$ python -q
>>> import numpy as np
>>> import numpy.linalg as la
>>> np.set_printoptions(precision=2, suppress=True, linewidth=200, sign=" ")
>>> rng = np.random.default_rng(376)
>>> t = np.sort(rng.uniform(-2, 2, 12))
>>> arr = np.c_[t, t ** 2, t ** 3] @ np.array([[0, 2, 2, 3], [3, 0, 1, 1], [0, 3, 0, 3]])
>>> arr
array([[ 10.51, -23.41,  -0.24, -21.78],
       [  7.98, -16.27,  -0.6 , -15.24],
       [  7.84, -15.9 ,  -0.62, -14.9 ],
       [  7.44, -14.86,  -0.67, -13.95],
       [  4.38,  -7.71,  -0.96,  -7.46],
       [  2.94,  -4.89,  -1.  ,  -4.9 ],
       [  0.03,  -0.21,  -0.2 ,  -0.31],
       [  0.03,   0.19,   0.2 ,   0.3 ],
       [  0.3 ,   0.73,   0.73,   1.14],
       [  0.31,   0.74,   0.74,   1.16],
       [  1.5 ,   2.47,   1.91,   3.68],
       [  1.74,   2.85,   2.1 ,   4.19]])
>>> f, r1 = arr[2], arr[6]
>>> round(float(f @ f), 2)
536.48
>>> pr = (f @ r1) / (f @ f) * f
>>> r1 - pr
array([-0.09,  0.03, -0.19, -0.08])
>>> M = np.load("test14.npy")
>>> M
array([[  0,   0,   0,   6,   4,   6],
       [  0,   0,   0,  10,  10,   2],
       [  0,   0,   0,   6,  10,   0],
       [  3,   2,   3,   9,   6,   9],
       [  5,   5,   1,  15,  15,   3],
       [  3,   5,   0,   9,  15,   0]])
>>> x0 = np.array([-9, -9, 2, -7, -1, 7])
>>> a = np.maximum(M @ x0, 0)
>>> M.T @ a
array([ 0,  0,  0,  0,  0,  0])
>>> a
array([ 0,  0,  0,  0,  0,  0])
>>> np.flatnonzero(a > 1e-9)
array([], dtype=int64)
>>> feats = np.load("out8.npy")
>>> feats
array([[ -0.9,  -1. ,   1.8,   0.6],
       [  1.5,   0.2,   1.4,  -0.1],
       [  1.2,  -0.4,   0.3,   0.3],
       [  2. ,   0.6,  -0.1,   0.2],
       [ 24. , -38. , -26. ,  20. ],
       [  1.1,  -0.1,   1.6,   0.5],
       [  0.7,   0.4,  -0.2,   1.6],
       [ -1.1,  -1. ,   0.1,   0. ],
       [  0.4,   0.2,   0.9,   1. ],
       [ -0.4,   0.3,  -1.3,  -0.5],
       [ -1.1,   0.3,   0.5,   1.3],
       [ -1.6,   0.5,  -0.4,  -0.2],
       [ -1. ,   0.3,   0.1,  -2.4],
       [  0.2,  -1.2,  -0.5,   1.5],
       [ -0.2,  -1. ,   0.5,   0. ],
       [  0.6,  -0.5,   1.7,  -0.6]])
>>> Z = feats[[13, 15]].astype(float)
>>> for _ in range(7):
...     labels = la.norm(feats[:, None] - Z, axis=-1).argmin(axis=1)
...     Z = np.array([feats[labels == j].mean(axis=0) for j in range(2)])
... 
>>> labels
array([ 1,  1,  1,  1,  0,  1,  1,  1,  1,  1,  1,  1,  1,  1,  1,  1])
>>> Z
array([[ 24.  , -38.  , -26.  ,  20.  ],
       [  0.09,  -0.16,   0.43,   0.21]])
>>> x0 = np.array([2, 5, 4, 0])
>>> y = feats @ x0
>>> np.round(la.pinv(feats) @ feats, 2) + 0
array([[ 1.,  0.,  0.,  0.],
       [ 0.,  1.,  0.,  0.],
       [ 0.,  0.,  1.,  0.],
       [ 0.,  0.,  0.,  1.]])
>>> y = y + 0.3 * rng.normal(size=16)
>>> y
array([   0.51,    9.64,    1.93,    6.41, -246.93,    7.63,    2.29,   -7.12,    5.68,   -4.74,    1.15,   -2.78,   -0.46,   -7.25,   -3.22,    5.77])
>>> b, *_ = la.lstsq(feats, y)
>>> np.round(feats.T @ (y - feats @ b), 2) + 0
array([ 0.,  0.,  0.,  0.])
>>> [round(float(x), 2) for x in la.svd(feats, compute_uv=False)[:3]]
[55.71, 4.54, 3.6]
>>> np.round(la.norm(feats, 2) / la.norm(feats), 2)
np.float64(0.99)
>>> data = np.array([[12, 24, 27, 0, 0, 0],
...     [27, 3, 27, 0, 0, 0],
...     [6, 0, 24, 0, 0, 0],
...     [0, 0, 0, 12, 24, 27],
...     [0, 0, 0, 27, 3, 27],
...     [0, 0, 0, 6, 0, 24]])
>>> data
array([[ 12,  24,  27,   0,   0,   0],
       [ 27,   3,  27,   0,   0,   0],
       [  6,   0,  24,   0,   0,   0],
       [  0,   0,   0,  12,  24,  27],
       [  0,   0,   0,  27,   3,  27],
       [  0,   0,   0,   6,   0,  24]])
>>> Q, Rm = la.qr(data)
>>> round(np.trace(Q @ Q.T), 2)
np.float64(6.0)
>>> np.allclose(Rm.T @ Rm, data.T @ data)
True
>>> np.abs(np.diag(Rm))
array([ 30.15,  20.86,  17.94,  30.15,  20.86,  17.94])
>>> Q.shape, Rm.shape
((6, 6), (6, 6))
>>> f = np.array([1, 2, 2, 1, 0, 3])
>>> other = data + np.outer(f, np.eye(6)[0])
>>> la.matrix_rank(la.inv(other) - la.inv(data), tol=1e-8)
np.int64(1)
>>> la.matrix_rank(other - data)
np.int64(1)
>>> other
array([[ 13.,  24.,  27.,   0.,   0.,   0.],
       [ 29.,   3.,  27.,   0.,   0.,   0.],
       [  8.,   0.,  24.,   0.,   0.,   0.],
       [  1.,   0.,   0.,  12.,  24.,  27.],
       [  0.,   0.,   0.,  27.,   3.,  27.],
       [  3.,   0.,   0.,   6.,   0.,  24.]])
>>> labels = rng.permutation(6)
>>> labels
array([ 3,  5,  2,  4,  0,  1])
>>> other = data[labels][:, labels]
>>> np.allclose(other, data)
False
>>> other
array([[ 12,  27,   0,  24,   0,   0],
       [  6,  24,   0,   0,   0,   0],
       [  0,   0,  24,   0,   6,   0],
       [ 27,  27,   0,   3,   0,   0],
       [  0,   0,  27,   0,  12,  24],
       [  0,   0,  27,   0,  27,   3]])
>>> np.sort(np.abs(la.eigvals(other)))
array([ 14.64,  14.64,  18.14,  18.14,  42.49,  42.49])
>>> np.trace(other)
np.int64(78)
>>> np.diag(other)
array([ 12,  24,  24,   3,  12,   3])
>>> x0 = np.array([1, 4, 5, 2, 1, 1])
>>> a = np.maximum(data @ x0, 0)
>>> np.maximum(data @ (3 * x0), 0)
array([ 729,  522,  378,  225,  252,  108])
>>> np.tanh(data @ x0)
array([ 1.,  1.,  1.,  1.,  1.,  1.])
>>> np.flatnonzero(a > 1e-9)
array([ 0,  1,  2,  3,  4,  5])
>>> a
array([ 243,  174,  126,   75,   84,   36])
>>> (la.matrix_power((data != 0) + (data.T != 0) + np.eye(6), 6) > 0).astype(int)
array([[ 1,  1,  1,  0,  0,  0],
       [ 1,  1,  1,  0,  0,  0],
       [ 1,  1,  1,  0,  0,  0],
       [ 0,  0,  0,  1,  1,  1],
       [ 0,  0,  0,  1,  1,  1],
       [ 0,  0,  0,  1,  1,  1]])
>>> data @ data
array([[  954,   360,  1620,     0,     0,     0],
       [  567,   657,  1458,     0,     0,     0],
       [  216,   144,   738,     0,     0,     0],
       [    0,     0,     0,   954,   360,  1620],
       [    0,     0,     0,   567,   657,  1458],
       [    0,     0,     0,   216,   144,   738]])
>>> J = np.load("data.npy")
>>> J
array([[ 3,  0,  0,  0,  0,  0],
       [ 0,  3, -2,  0,  0,  0],
       [ 0,  0,  0,  0,  0,  0],
       [ 0,  0,  0,  0, -2,  0],
       [ 0,  0,  0, -3,  0,  0],
       [-1,  0,  0, -2,  0,  0]])
>>> Uu, s, vt = la.svd(J)
>>> V = vt[:(s > 1e-8).sum()]
>>> x0 = J[3] + 3 * J[4] + rng.integers(2) * np.eye(6)[5]
>>> x0
array([ 0.,  0.,  0., -9., -2.,  1.])
>>> np.allclose(V.T @ V @ x0, x0)
False
>>> la.matrix_rank(np.vstack([J, x0]))
np.int64(5)
>>> np.diag(V.T @ V)
array([ 1.  ,  0.69,  0.31,  1.  ,  1.  ,  0.  ])
>>> np.round(V.T @ V, 2) + 0
array([[ 1.  ,  0.  ,  0.  ,  0.  ,  0.  ,  0.  ],
       [ 0.  ,  0.69, -0.46,  0.  ,  0.  ,  0.  ],
       [ 0.  , -0.46,  0.31,  0.  ,  0.  ,  0.  ],
       [ 0.  ,  0.  ,  0.  ,  1.  ,  0.  ,  0.  ],
       [ 0.  ,  0.  ,  0.  ,  0.  ,  1.  ,  0.  ],
       [ 0.  ,  0.  ,  0.  ,  0.  ,  0.  ,  0.  ]])
>>> other = np.array([[-5, 5], [-2, -4], [-3, -5], [-4, -5], [-7, -2], [8, -5]])
>>> la.matrix_rank(J @ other)
np.int64(2)
>>> J @ other
array([[-15,  15],
       [  0,  -2],
       [  0,   0],
       [ 14,   4],
       [ 12,  15],
       [ 13,   5]])
>>> np.einsum("ik,kj->ij", J, other)
array([[-15,  15],
       [  0,  -2],
       [  0,   0],
       [ 14,   4],
       [ 12,  15],
       [ 13,   5]])
>>> other.T @ J.T
array([[-15,   0,   0,  14,  12,  13],
       [ 15,  -2,   0,   4,  15,   5]])
>>> np.einsum("ik,kj->ji", J, other)
array([[-15,   0,   0,  14,  12,  13],
       [ 15,  -2,   0,   4,  15,   5]])
>>> round(np.abs(la.eigvals(M)).max(), 2)
np.float64(32.85)
>>> np.trace(M)
np.int64(24)
>>> np.round(la.det(M), 2)
np.float64(-3528.0)
>>> np.allclose(M, M.T)
False
>>> r = la.matrix_rank(J)
>>> r
np.int64(4)
>>> N = la.svd(J)[2][r:].T
>>> N @ N.T
array([[ 0.  ,  0.  ,  0.  ,  0.  ,  0.  ,  0.  ],
       [ 0.  ,  0.31,  0.46,  0.  ,  0.  ,  0.  ],
       [ 0.  ,  0.46,  0.69,  0.  ,  0.  ,  0.  ],
       [ 0.  ,  0.  ,  0.  ,  0.  ,  0.  ,  0.  ],
       [ 0.  ,  0.  ,  0.  ,  0.  ,  0.  ,  0.  ],
       [ 0.  ,  0.  ,  0.  ,  0.  ,  0.  ,  1.  ]])
>>> la.matrix_rank(J.T @ J), la.matrix_rank(J @ J.T)
(np.int64(4), np.int64(4))
>>> labels = rng.permutation(6)
>>> labels
array([ 4,  0,  3,  2,  5,  1])
>>> other = J[labels][:, labels]
>>> np.diag(other)
array([ 0,  3,  0,  0,  0,  3])
>>> np.allclose(other, J)
False
>>> X = np.loadtxt("sample3.csv", delimiter=",")
>>> X
array([[ 0.,  4.,  2.,  4.,  3.],
       [ 0.,  0.,  5.,  4.,  3.],
       [ 0.,  4.,  2.,  4.,  3.],
       [ 2.,  2.,  2.,  5.,  1.]])
>>> np.allclose(X[:-1].T @ la.lstsq(X[:-1].T, X[-1])[0], X[-1])
False
>>> np.round(X @ la.pinv(X) @ X, 2) + 0
array([[ 0.,  4.,  2.,  4.,  3.],
       [ 0.,  0.,  5.,  4.,  3.],
       [ 0.,  4.,  2.,  4.,  3.],
       [ 2.,  2.,  2.,  5.,  1.]])
>>> np.unique(X.round(6), axis=0).shape
(3, 5)
>>> Uu, s, vt = la.svd(X)
>>> V = vt[:(s > 1e-8).sum()]
>>> x0 = X[0] + 4 * X[1] + rng.integers(2) * np.eye(5)[3]
>>> x0
array([  0.,   4.,  22.,  20.,  15.])
>>> la.matrix_rank(np.vstack([X, x0]))
np.int64(3)
>>> def softmax(z):
...     e = np.exp(z - z.max(axis=-1, keepdims=True))
...     return e / e.sum(axis=-1, keepdims=True)
... 
>>> np.round(softmax(X[1] + 3), 2) + 0
array([ 0.  ,  0.  ,  0.66,  0.24,  0.09])
>>> np.round(softmax(10 * X[1]), 2) + 0
array([ 0.,  0.,  1.,  0.,  0.])
>>> softmax(X).sum(axis=1)
array([ 1.,  1.,  1.,  1.])
>>> np.round(softmax(X[1]), 2) + 0
array([ 0.  ,  0.  ,  0.66,  0.24,  0.09])
>>> att = X @ X.T / np.sqrt(5)
>>> np.round(softmax(att), 2) + 0
array([[ 0.49,  0.01,  0.49,  0.01],
       [ 0.  ,  1.  ,  0.  ,  0.  ],
       [ 0.49,  0.01,  0.49,  0.01],
       [ 0.16,  0.07,  0.16,  0.61]])
>>> r = la.matrix_rank(X)
>>> r
np.int64(3)
>>> N = la.svd(X)[2][r:].T
>>> np.round(X @ N, 2) + 0
array([[ 0.,  0.],
       [ 0.,  0.],
       [ 0.,  0.],
       [ 0.,  0.]])
>>> [int(la.matrix_rank(X[:i])) for i in range(1, len(X) + 1)]
[1, 2, 2, 3]
>>> [int(la.matrix_rank(X[:, :j + 1])) for j in range(5)]
[1, 2, 3, 3, 3]
>>> N @ N.T
array([[ 0.57,  0.07,  0.09, -0.36,  0.32],
       [ 0.07,  0.21,  0.28, -0.18, -0.23],
       [ 0.09,  0.28,  0.37, -0.24, -0.3 ],
       [-0.36, -0.18, -0.24,  0.31, -0.02],
       [ 0.32, -0.23, -0.3 , -0.02,  0.54]])
>>> la.matrix_rank(X.T @ X), la.matrix_rank(X @ X.T)
(np.int64(3), np.int64(3))
>>> x0 = np.array([1, 0, -3, 2, 1])
>>> a = np.maximum(X @ x0, 0)
>>> X * (a > 1e-9)[:, None]
array([[ 0.,  4.,  2.,  4.,  3.],
       [ 0.,  0.,  0.,  0.,  0.],
       [ 0.,  4.,  2.,  4.,  3.],
       [ 2.,  2.,  2.,  5.,  1.]])
>>> a
array([ 5.,  0.,  5.,  7.])
>>> np.tanh(X @ x0)
array([ 1., -1.,  1.,  1.])
>>> np.maximum(X @ x0, 0) - np.maximum(-X @ x0, 0)
array([ 5., -4.,  5.,  7.])
>>> np.flatnonzero(a > 1e-9)
array([ 0,  2,  3])
>>> mat = np.loadtxt("x.csv", delimiter=",")
>>> mat
array([[ 0.13,  3.8 , -3.74, -0.06, -3.41],
       [ 0.15,  3.33, -2.59, -0.24, -1.91],
       [-0.04, -1.52, -0.01,  0.4 , -1.12],
       [ 0.06, -0.38,  0.94, -0.1 ,  1.87],
       [ 0.53, -3.03,  3.95,  0.31,  5.68],
       [ 1.  , -2.42,  1.02,  0.77,  1.54],
       [-0.03,  2.94, -2.35, -0.19, -2.03],
       [-0.37,  3.67, -4.11, -0.33, -5.5 ],
       [-0.56,  1.8 ,  0.66, -0.84,  1.93],
       [-0.84, -5.63,  5.4 , -0.22,  4.58],
       [-1.57,  2.88, -0.65, -1.45, -0.78],
       [ 0.65, -1.63,  1.4 ,  0.46,  2.59],
       [ 0.88, -1.85,  0.  ,  1.08, -0.01],
       [-1.1 ,  2.05,  1.47, -1.6 ,  2.7 ],
       [ 0.47, -3.91,  2.41,  0.45,  0.82],
       [ 0.76, -2.98, -0.9 ,  1.24, -3.14],
       [ 0.4 , -7.24,  5.53,  0.87,  4.34],
       [ 0.28, -0.75,  1.74, -0.01,  3.46],
       [-0.27, -1.02,  2.96, -0.64,  3.94],
       [-1.02,  2.47,  1.2 , -1.39,  2.76],
       [-0.45,  7.14, -5.3 , -1.03, -4.56]])
>>> other = mat + rng.integers(-2, 3, (21, 3)) @ rng.integers(-2, 3, (3, 5))
>>> other
array([[ 2.13,  4.8 , -1.74,  3.94, -3.41],
       [ 1.15,  3.33, -1.59,  5.76, -3.91],
       [ 1.96, -3.52, -1.01,  1.4 , -1.12],
       [ 2.06, -6.38, -3.06,  5.9 , -2.13],
       [ 3.53, -2.03,  5.95,  1.31,  7.68],
       [ 1.  , -1.42,  1.02, -7.23,  5.54],
       [-4.03,  3.94, -3.35, -5.19, -2.03],
       [ 1.63, -2.33, -8.11,  5.67, -9.5 ],
       [ 1.44, -0.2 ,  0.66,  9.16, -2.07],
       [ 1.16, -8.63,  4.4 ,  8.78,  0.58],
       [ 2.43,  0.88, -0.65,  2.55, -0.78],
       [ 1.65,  0.37,  3.4 , -0.54,  4.59],
       [-2.12, -2.85, -2.  ,  0.08, -2.01],
       [-1.1 , -1.95, -1.53,  3.4 , -1.3 ],
       [ 3.47, -1.91,  5.41,  2.45,  2.82],
       [-0.24, -5.98, -3.9 ,  1.24, -5.14],
       [-0.6 , -5.24,  6.53, -3.13,  6.34],
       [-1.72, -1.75, -0.26, -4.01,  3.46],
       [ 1.73, -0.02,  3.96, -5.64,  7.94],
       [-1.02,  2.47,  1.2 , -1.39,  2.76],
       [-4.45,  4.14, -9.3 , -1.03, -8.56]])
>>> other - mat
array([[ 2.,  1.,  2.,  4.,  0.],
       [ 1.,  0.,  1.,  6., -2.],
       [ 2., -2., -1.,  1.,  0.],
       [ 2., -6., -4.,  6., -4.],
       [ 3.,  1.,  2.,  1.,  2.],
       [ 0.,  1.,  0., -8.,  4.],
       [-4.,  1., -1., -5.,  0.],
       [ 2., -6., -4.,  6., -4.],
       [ 2., -2.,  0., 10., -4.],
       [ 2., -3., -1.,  9., -4.],
       [ 4., -2.,  0.,  4.,  0.],
       [ 1.,  2.,  2., -1.,  2.],
       [-3., -1., -2., -1., -2.],
       [ 0., -4., -3.,  5., -4.],
       [ 3.,  2.,  3.,  2.,  2.],
       [-1., -3., -3.,  0., -2.],
       [-1.,  2.,  1., -4.,  2.],
       [-2., -1., -2., -4.,  0.],
       [ 2.,  1.,  1., -5.,  4.],
       [ 0.,  0.,  0.,  0.,  0.],
       [-4., -3., -4.,  0., -4.]])
>>> np.abs(other - mat).sum(axis=1)
array([  9.,  10.,   6.,  22.,   9.,  13.,  11.,  22.,  18.,  19.,  10.,   8.,   9.,  16.,  12.,   9.,  10.,   9.,  13.,   0.,  15.])
